>>> import numpy as np
>>> np.set_printoptions(suppress=True, linewidth=140)
>>> r0 = np.array([-2, 4, -4]) + 0.5
>>> M = np.outer(r0, r0) / (r0 @ r0)
>>> M.round(1)
array([[ 0.1, -0.2,  0.2],
       [-0.2,  0.6, -0.5],
       [ 0.2, -0.5,  0.4]])
>>> # symmetric
>>> [round(float(x), 1) for x in np.linalg.svd(M, compute_uv=False)[:3]]
[1.0, 0.0, 0.0]
>>> np.linalg.matrix_rank(M, rtol=0.1)
np.int64(1)
>>> np.argsort(-np.linalg.norm(M, axis=0).round(6), kind="stable")[:3]
array([1, 2, 0])
>>> np.linalg.cond(M) > 100
np.True_
>>> np.round(np.linalg.norm(M, axis=1), 1)
array([0.3, 0.8, 0.6])
>>> round(float(np.linalg.norm(M, 1)), 1), round(np.linalg.norm(M, np.inf), 1)
(1.2, np.float64(1.2))
>>> np.round(np.linalg.norm(M, axis=0), 1)
array([0.3, 0.8, 0.6])
>>> round(np.linalg.norm(M, "nuc"), 1)
np.float64(1.0)
>>> W0 = np.loadtxt("m.csv", delimiter=",")
>>> W0
array([[  0.7,  -1.2,   1.9,   1.2],
       [  1.5,  -1.7,  -1.2,   1.2],
       [  0.6,  -1.5,   0.2,   1. ],
       [  0.5,   0. ,   0.1,  -0.9],
       [ -0.4,   1.1,   0.2,  -2.4],
       [  1.6,   2. ,  -0.5,   0.6],
       [  0.1,  -1.5,   0.9,  -0.2],
       [ -0.3,  -1.2,  -0.7,   0.1],
       [ -0.3,   0.4,   0.1,  -1.3],
       [  2. ,   0.2,   0.6,  -0.6],
       [  1.7,  -0.3,  -1.4,   0.7],
       [ -4. , -28. ,  28. ,  -4. ],
       [  0.3,   1.5,   0.9,  -1.8],
       [  0.7,  -0.8,   0. ,  -1.3],
       [ -0.6,   0.4,  -0.1,  -0.5],
       [  2.5,  -0.1,  -2.1,  -1.1],
       [ -1.1,   0.4,  -2. ,  -0.2],
       [ -1. ,   0.9,  -1.1,   1.1],
       [  1.1,  -1. ,  -0.8,   0.5],
       [  0. ,   0. ,   0.7,   1.4],
       [  0.3,  -1.7,  -1.4,   0.2],
       [  0.7,   0.3,  -0.3,  -0.2],
       [ -0.5,   0.8,   1. ,  -1.1],
       [ -1.6,   1.3,   0.6,  -0.6],
       [  0.6,   0.1,  -2.6,   0. ],
       [ -0.1,  -0.9,   0.4,  -1.7],
       [ -0.6,  -0.5,  -2.3,  -0.9]])
>>> vals, evecs = np.linalg.eigh(M)
>>> vec = np.array([0, 2, 2])
>>> np.round(np.linalg.eigvalsh(M[1:, 1:]), 1) + 0
array([0. , 0.9])
>>> round(np.abs(M).sum(axis=1).max(), 1), np.round(np.abs(vals).max(), 1)
(np.float64(1.2), np.float64(1.0))
